$ python -q
>>> import numpy as np
>>> import numpy.linalg as la
>>> np.set_printoptions(precision=3, suppress=True, linewidth=100)
>>> r0 = np.array([8, 1, 4, 0, 3]) + 0.5
>>> K = np.eye(5) - 2 * np.outer(r0, r0) / (r0 @ r0)
>>> K
array([[-0.347, -0.238, -0.713, -0.079, -0.555],
       [-0.238,  0.958, -0.126, -0.014, -0.098],
       [-0.713, -0.126,  0.622, -0.042, -0.294],
       [-0.079, -0.014, -0.042,  0.995, -0.033],
       [-0.555, -0.098, -0.294, -0.033,  0.772]])
>>> la.norm(K, axis=0)
array([1., 1., 1., 1., 1.])
>>> la.svd(K, compute_uv=False)
array([1., 1., 1., 1., 1.])
>>> feats = np.load("out2.npy")
>>> feats
array([[12,  3],
       [ 3, 11]])
>>> # equal to its transpose
>>> vals, evecs = la.eigh(feats)
>>> x = np.array([0, 1])
>>> x @ feats @ x / (x @ x), round(float(vals[0]), 3), np.round(vals[-1], 3)
(np.float64(11.0), 8.459, np.float64(14.541))
>>> evecs * np.sqrt(vals) @ evecs.T
array([[3.435, 0.446],
       [0.446, 3.286]])
>>> la.eigvalsh(feats[1:, 1:])
array([11.])
>>> x @ feats @ x
np.int64(11)
>>> evecs * np.maximum(vals, 0) @ evecs.T
array([[12.,  3.],
       [ 3., 11.]])
>>> np.abs(feats).sum(axis=1).max(), round(float(np.abs(vals).max()), 3)
(np.int64(15), 14.541)
>>> proj = np.triu(np.array([[2, -2], [1, 1]]), 1) + np.eye(2)
>>> M2 = proj @ feats @ la.inv(proj)
>>> round(float(la.det(M2)), 3)
123.0
>>> M2
array([[ 6., -7.],
       [ 3., 17.]])
>>> M2 = np.array([[1], [1], [0]])
>>> C = np.array([[0, -2, -5, 0, -1]])
>>> rng = np.random.default_rng(999071)
>>> W0 = M2 @ C + 0.05 * rng.normal(size=(3, 5))
>>> W0
array([[ 0.056, -2.001, -5.035, -0.034, -0.982],
       [-0.062, -2.041, -4.994,  0.021, -1.043],
       [ 0.012,  0.071, -0.001,  0.003, -0.056]])
>>> round(float(la.norm(W0, 2) / la.norm(W0)), 3)
1.0
>>> np.argsort(-la.norm(W0, axis=0).round(6), kind="stable")[:3]
array([2, 1, 4])
>>> la.matrix_rank(W0, rtol=0.1)
np.int64(1)
>>> vals, evecs = la.eigh(K)
>>> x = np.array([-1, -1, -1, 2, -3])
>>> la.eigvalsh(K[1:, 1:])
array([0.347, 1.   , 1.   , 1.   ])
>>> np.round(np.abs(K).sum(axis=1).max(), 3), np.round(np.abs(vals).max(), 3)
(np.float64(1.932), np.float64(1.0))
